>>> import numpy as np
>>> np.set_printoptions(suppress=True, linewidth=100)
>>> B = np.array([[1.1], [0.9], [0.2], [1.1]])
>>> basis = np.array([[0.4, -1.9, -1.2]])
>>> M = B @ basis
>>> M.round(2)
array([[ 0.44, -2.09, -1.32],
       [ 0.36, -1.71, -1.08],
       [ 0.08, -0.38, -0.24],
       [ 0.44, -2.09, -1.32]])
>>> cov = M.T @ M
>>> np.linalg.matrix_rank(cov)
np.int64(1)
>>> cov.round(2)
array([[ 0.52, -2.49, -1.57],
       [-2.49, 11.8 ,  7.46],
       [-1.57,  7.46,  4.71]])
>>> np.allclose(cov, cov.T)
True
>>> np.round(np.diag(cov), 2)
array([ 0.52, 11.8 ,  4.71])
>>> print(round(float(np.trace(cov)), 2), np.round((M ** 2).sum(), 2))
17.04 17.04
>>> np.round(np.linalg.svd(M, compute_uv=False) ** 2, 2) + 0
array([17.04,  0.  ,  0.  ])
>>> np.round(np.linalg.eigvalsh(cov)[::-1], 2) + 0
array([17.04,  0.  ,  0.  ])
>>> (M @ M.T).shape
(4, 4)
>>> left, sig, Vh = np.linalg.svd(M)
>>> V = Vh[:(sig > 1e-8).sum()]
>>> rng = np.random.default_rng(7283)
>>> x = M[1] + -2 * M[0] + rng.integers(2) * np.eye(3)[2]
>>> x.round(2)
array([-0.52,  2.47,  1.56])
>>> np.round(V.T @ V, 2)
array([[ 0.03, -0.15, -0.09],
       [-0.15,  0.69,  0.44],
       [-0.09,  0.44,  0.28]])
>>> blk = np.stack([M, 2 * M, M[::-1]])
>>> (blk @ M.T).shape
(3, 4, 4)
>>> blk.shape
(3, 4, 3)
>>> np.round(np.linalg.norm(blk, axis=(1, 2)), 2)
array([4.13, 8.26, 4.13])
>>> np.round(blk.sum(axis=0), 2)
array([[ 1.76, -8.36, -5.28],
       [ 1.16, -5.51, -3.48],
       [ 0.6 , -2.85, -1.8 ],
       [ 1.76, -8.36, -5.28]])
